$ python -q
>>> import numpy as np
>>> import numpy.linalg as la
>>> np.set_printoptions(precision=1, suppress=True, linewidth=160, sign=" ")
>>> E = np.loadtxt("data.csv", delimiter=",")
>>> print(E.round(1) + 0)
[[ 0.1  0.1 -0.3  0.1  0.   0.1  0. ]
 [ 0.1  0.8 -0.1 -0.1  0.1 -0.1  0.3]
 [-0.3 -0.1  0.8  0.   0.1 -0.1  0.2]
 [ 0.1 -0.1  0.   0.9  0.1 -0.1  0.2]
 [ 0.   0.1  0.1  0.1  0.9  0.1 -0.2]
 [ 0.1 -0.1 -0.1 -0.1  0.1  0.9  0.2]
 [ 0.   0.3  0.2  0.2 -0.2  0.2  0.5]]
>>> # rank 5
>>> print(round(la.norm(E, 2) / la.norm(E), 1))
0.4
>>> print(np.argsort(-la.norm(E, axis=0).round(6), kind="stable")[:3])
[ 4  5  3]
>>> print([round(float(x), 1) for x in la.svd(E, compute_uv=False)[:3]])
[1.0, 1.0, 1.0]
>>> W0 = np.load("block6.npy")
>>> print(W0)
[[ 0.5  0.   0.5]
 [ 0.   0.5  0.5]
 [ 0.   0.   1. ]]
>>> # row-stochastic, so 1 is an eigenvalue
>>> print(np.einsum("ij,ji->", W0, W0))
1.5
>>> print(round(float(la.eigvals(W0).sum().real), 1))
2.0
>>> print(round(float(la.det(W0.T)), 1))
0.2
>>> print(np.kron(np.eye(2, dtype=int), W0))
[[ 0.5  0.   0.5  0.   0.   0. ]
 [ 0.   0.5  0.5  0.   0.   0. ]
 [ 0.   0.   1.   0.   0.   0. ]
 [ 0.   0.   0.   0.5  0.   0.5]
 [ 0.   0.   0.   0.   0.5  0.5]
 [ 0.   0.   0.   0.   0.   1. ]]
>>> print(la.eigvals(W0))
[ 0.5  0.5  1. ]
>>> other = la.inv(W0)
>>> print(other)
[[ 2.  0. -1.]
 [ 0.  2. -1.]
 [ 0.  0.  1.]]
>>> print(round(float(la.cond(W0)), 1))
3.2
>>> print(la.det(W0) * other)
[[ 0.5  0.  -0.2]
 [ 0.   0.5 -0.2]
 [ 0.   0.   0.2]]
>>> print(la.inv(other))
[[ 0.5  0.   0.5]
 [ 0.   0.5  0.5]
 [ 0.   0.   1. ]]
>>> feats = np.load("x.npy")
>>> print(feats)
[[ 0.  0.  1. -4. -7. -7.  7.  7.  9. -7.  1.]
 [ 0.  0. -5. -5.  4.  7. -9.  3. -6. -3. -9.]
 [ 1. -5.  0.  0.  0.  0.  0.  0.  0.  0.  0.]
 [-4. -5.  0.  0.  0.  0.  0.  0.  0.  0.  0.]
 [-7.  4.  0.  0.  0.  0.  0.  0.  0.  0.  0.]
 [-7.  7.  0.  0.  0.  0.  0.  0.  0.  0.  0.]
 [ 7. -9.  0.  0.  0.  0.  0.  0.  0.  0.  0.]
 [ 7.  3.  0.  0.  0.  0.  0.  0.  0.  0.  0.]
 [ 9. -6.  0.  0.  0.  0.  0.  0.  0.  0.  0.]
 [-7. -3.  0.  0.  0.  0.  0.  0.  0.  0.  0.]
 [ 1. -9.  0.  0.  0.  0.  0.  0.  0.  0.  0.]]
>>> print(round(la.norm(feats, 2) / la.norm(feats), 1))
0.6
>>> w, V = la.eigh(feats)
>>> vec = np.array([3, 1, 0, 2, 3, 0, 4, 4, 0, 3, 5])
>>> print(vec @ feats @ vec)
-86.0
>>> print((np.sign(V[:, -1].round(6)) == np.sign(V[0, -1].round(6))).astype(int))
[ 1  0  1  1  0  0  1  1  1  0  1]
>>> U, sigma, Vh = la.svd(feats)
>>> V = Vh[:(sigma > 1e-8).sum()]
>>> rng = np.random.default_rng(1674)
>>> vec = feats[3] + 2 * feats[0] + rng.integers(2) * np.eye(11)[1]
>>> print(vec)
[ -4.  -4.   2.  -8. -14. -14.  14.  14.  18. -14.   2.]
>>> print(np.diag(V.T @ V))
[ 1.   1.   0.1  0.2  0.1  0.2  0.3  0.3  0.3  0.3  0.3]
>>> print(np.round(la.norm(vec - V.T @ V @ vec), 1))
0.0
